$ python3 -q
>>> import numpy as np
>>> import numpy.linalg as la
>>> np.set_printoptions(suppress=True, linewidth=120)
>>> feats = np.loadtxt("w.csv", delimiter=",")
>>> print(feats)
[[-18.   0.   0.   3.   0.   1.   2.   2.]
 [  3. -20.   1.   0.   3.   1.   3.   1.]
 [  3.   0.   3.   1.   0.   1.   1.   1.]
 [  0.   1.   0.  23.   2.   2.   2.   3.]
 [  1.   0.   3.   0.   1.   3.   1.   0.]
 [  3.   0.   3.   1.   2.  43.   1.   2.]
 [  2.   1.   3.   2.   0.   2.   0.   1.]
 [  0.   0.   2.   0.   2.   2.   1. -37.]]
>>> q, vecs = la.qr(feats[:, :5])[0], la.qr(feats[:, 5:])[0]
>>> s = la.svd(q.T @ vecs, compute_uv=False)
>>> print(s.round(2))
[0.99 0.95 0.24]
>>> print((s > 0.9).sum())
2
>>> print(np.round(la.norm(q @ q.T - vecs @ vecs.T, 2), 2))
1.0
>>> f = np.array([1, 0, 0, 2, 1, 2, 0, 2])
>>> out = feats + np.outer(f, np.eye(8)[2])
>>> print(la.matrix_rank(la.inv(out) - la.inv(feats), tol=1e-8))
1
>>> def softmax(z):
...     e = np.exp(z - z.max(axis=-1, keepdims=True))
...     return e / e.sum(axis=-1, keepdims=True)
... 
>>> print(np.round(softmax(feats[0] + -1), 2) + 0)
[0.   0.02 0.02 0.49 0.02 0.07 0.18 0.18]
>>> print(np.round(softmax(feats).sum(axis=1), 2))
[1. 1. 1. 1. 1. 1. 1. 1.]
>>> S = feats @ feats.T / np.sqrt(8)
>>> print(softmax(S).round(6).argmax(axis=1))
[0 1 5 3 5 5 5 7]
>>> print(np.round(softmax(S), 2) + 0)
[[1. 0. 0. 0. 0. 0. 0. 0.]
 [0. 1. 0. 0. 0. 0. 0. 0.]
 [0. 0. 0. 0. 0. 1. 0. 0.]
 [0. 0. 0. 1. 0. 0. 0. 0.]
 [0. 0. 0. 0. 0. 1. 0. 0.]
 [0. 0. 0. 0. 0. 1. 0. 0.]
 [0. 0. 0. 0. 0. 1. 0. 0.]
 [0. 0. 0. 0. 0. 0. 0. 1.]]
>>> rng = np.random.default_rng(45362)
>>> z = rng.permutation(8)
>>> print(z)
[5 4 2 3 7 1 0 6]
>>> out = feats[z][:, z]
>>> print(np.diag(out))
[ 43.   1.   3.  23. -37. -20. -18.   0.]
>>> print(np.round(np.sort(np.abs(la.eigvals(out))), 2))
[ 0.79  1.02  3.61 18.49 19.89 23.07 37.08 43.54]
>>> X = np.loadtxt("block6.csv", delimiter=",")
>>> print(X)
[[ 3.  2. -1.  0. -2.  3. -1. -1. -2.  0.  0. -3.  1.]
 [ 0.  2.  2.  2. -3.  2.  3.  3.  1. -1.  3. -3. -2.]
 [ 0.  0.  0.  2. -3.  3.  0.  0. -1. -1.  0.  0.  1.]
 [ 0.  0.  0. -3.  2. -1.  1.  1.  2. -2.  0.  1.  2.]
 [ 0.  0.  0.  0. -2.  3. -1.  0. -2. -3.  0. -1. -3.]
 [ 0.  0.  0.  0.  0. -1.  2. -1. -2.  0.  1.  2. -1.]
 [ 0.  0.  0.  0.  0.  0. -1. -3. -1.  1. -3. -2. -3.]
 [ 0.  0.  0.  0.  0.  0.  0. -2. -1.  3.  3. -1. -3.]
 [ 0.  0.  0.  0.  0.  0.  0.  0.  2. -2. -2.  1.  2.]
 [ 0.  0.  0.  0.  0.  0.  0.  0.  0. -2.  3. -2.  1.]
 [ 0.  0.  0.  0.  0.  0.  0.  0.  0.  0. -1. -1. -1.]
 [ 0.  0.  0.  0.  0.  0.  0.  0.  0.  0.  0. -3. -2.]
 [ 0.  0.  0.  0.  0.  0.  0.  0.  0.  0.  0.  0. -1.]]
>>> print(la.cond(X) > 100)
True
>>> print(la.matrix_rank(X, rtol=0.1))
9
>>> print([round(float(x), 2) for x in la.svd(X, compute_uv=False)[:3]])
[10.87, 8.53, 7.26]
>>> print(np.abs(np.diag(la.qr(X)[1])) > 1e-9)
[ True  True False  True  True  True  True  True  True  True  True  True  True]
>>> try:
...     la.inv(X)
... except la.LinAlgError as e:
...     print("failed:", e)
... 
failed: Singular matrix
>>> print(np.allclose(X[:-1].T @ la.lstsq(X[:-1].T, X[-1])[0], X[-1]))
True
>>> vec = np.array([2, -3, -3, 1, 3, -2, 1, -1])
>>> y = feats @ vec
>>> b, lr = np.zeros(8), 1 / la.norm(feats, 2) ** 2
>>> for i in range(5):
...     b -= lr * feats.T @ (feats @ b - y)
...     if i % 1 == 0: print(i, round(la.norm(feats @ b - y), 2))
... 
0 70.12
1 54.45
2 42.86
3 34.14
4 27.64
>>> print(b.round(2))
[ 1.23 -2.45 -0.1   0.83  0.41 -1.99  0.3  -0.98]
>>> print(round(float(la.cond(feats)), 2))
70.2
>>> print(la.matrix_rank(feats))
8
>>> print(np.round(feats.mean(axis=0), 2))
[-0.75 -2.25  1.88  3.75  1.25  6.88  1.38 -3.38]
>>> print(np.diff(feats, axis=0))
[[ 21. -20.   1.  -3.   3.   0.   1.  -1.]
 [  0.  20.   2.   1.  -3.   0.  -2.   0.]
 [ -3.   1.  -3.  22.   2.   1.   1.   2.]
 [  1.  -1.   3. -23.  -1.   1.  -1.  -3.]
 [  2.   0.   0.   1.   1.  40.   0.   2.]
 [ -1.   1.   0.   1.  -2. -41.  -1.  -1.]
 [ -2.  -1.  -1.  -2.   2.   0.   1. -38.]]
>>> print(feats.sum(axis=0))
[ -6. -18.  15.  30.  10.  55.  11. -27.]
>>> print(round(la.norm(feats), 2))
68.18
>>> print(np.unravel_index(np.abs(feats).argmax(), feats.shape))
(np.int64(5), np.int64(5))
>>> print(np.round(la.svd(feats, compute_uv=False), 2))
[43.72 37.44 23.64 20.9  17.67  5.05  0.89  0.62]
>>> print(np.abs(feats).max())
43.0
>>> print(np.round(softmax(10 * X[5]), 2) + 0)
[0.  0.  0.  0.  0.  0.  0.5 0.  0.  0.  0.  0.5 0. ]
>>> print(np.round(softmax(X[5] + -1), 2))
[0.04 0.04 0.04 0.04 0.04 0.01 0.3  0.01 0.01 0.04 0.11 0.3  0.01]
>>> S = X @ X.T / np.sqrt(13)
>>> print(softmax(S).round(6).argmax(axis=1))
[0 1 2 3 4 5 6 7 8 9 6 1 4]
>>> data = np.load("mat.npy")
>>> print(data)
[[ 0  2  1  2  3  1]
 [ 3  4  4  5  3  3]
 [ 5  7  4  8  6  5]
 [ 6  8  5 10  6  8]
 [ 8 10  7 11  9  8]
 [ 9 12  9 12  9  8]
 [10 14 12 15  9  8]
 [12 16 12 15 11  9]
 [15 17 12 18 13 11]
 [15 20 15 21 13 13]
 [15 23 16 21 16 14]]
>>> vec = np.array([-4, 0, -9, -7, 2, -4])
>>> y = data @ vec
>>> print(np.round(la.solve(data.T @ data, data.T @ y), 2) + 0)
[-4.  0. -9. -7.  2. -4.]
>>> print(np.round(la.pinv(data) @ data, 2) + 0)
[[1. 0. 0. 0. 0. 0.]
 [0. 1. 0. 0. 0. 0.]
 [0. 0. 1. 0. 0. 0.]
 [0. 0. 0. 1. 0. 0.]
 [0. 0. 0. 0. 1. 0.]
 [0. 0. 0. 0. 0. 1.]]
>>> y = y + 0.3 * rng.normal(size=11)
>>> print(y.round(2))
[ -21.08  -88.97 -119.98 -158.76 -185.82 -215.12 -267.06 -275.67 -311.8  -367.63 -374.66]
>>> b, *_ = la.lstsq(data, y)
>>> print(np.round(data.T @ (y - data @ b), 2) + 0)
[0. 0. 0. 0. 0. 0.]
>>> print(round(la.norm(data, 2), 2))
90.88
>>> print(np.round(la.norm(data, axis=0), 2))
[33.67 45.24 33.18 45.98 32.37 29.29]
>>> print(np.round(la.norm(data[3], 1), 2), round(la.norm(data[3], np.inf), 2))
43.0 10.0
>>> out = np.array([[3, 1, 3], [2, 2, 2], [2, 2, 2], [1, 2, 1], [1, 2, 3], [3, 2, 2]])
>>> print(np.einsum("ik,kj->ij", data, out))
[[ 14  18  19]
 [ 42  41  45]
 [ 66  65  73]
 [ 84  80  88]
 [102  98 112]
 [114 109 124]
 [130 126 140]
 [145 138 158]
 [167 157 182]
 [188 179 201]
 [202 195 220]]
>>> print(la.matrix_rank(np.vstack([data, out.T])))
6
>>> print(np.einsum("ij->j", data))
[ 98 133  97 138  98  88]
>>> print(np.einsum("ik,kj->ji", data, out))
[[ 14  42  66  84 102 114 130 145 167 188 202]
 [ 18  41  65  80  98 109 126 138 157 179 195]
 [ 19  45  73  88 112 124 140 158 182 201 220]]
>>> vec = np.array([1, -2, 2, 3, 1, -3])
>>> y = data @ vec
>>> b, lr = np.zeros(6), 1 / la.norm(data, 2) ** 2
>>> for i in range(25):
...     b -= lr * data.T @ (data @ b - y)
...     if i % 5 == 0: print(i, round(la.norm(data @ b - y), 2))
... 
0 12.3
5 12.22
10 12.14
15 12.06
20 11.99
>>> print(b.round(2))
[0.41 0.49 0.44 0.53 0.32 0.24]
>>> print(np.round(la.cond(data), 2))
81.33
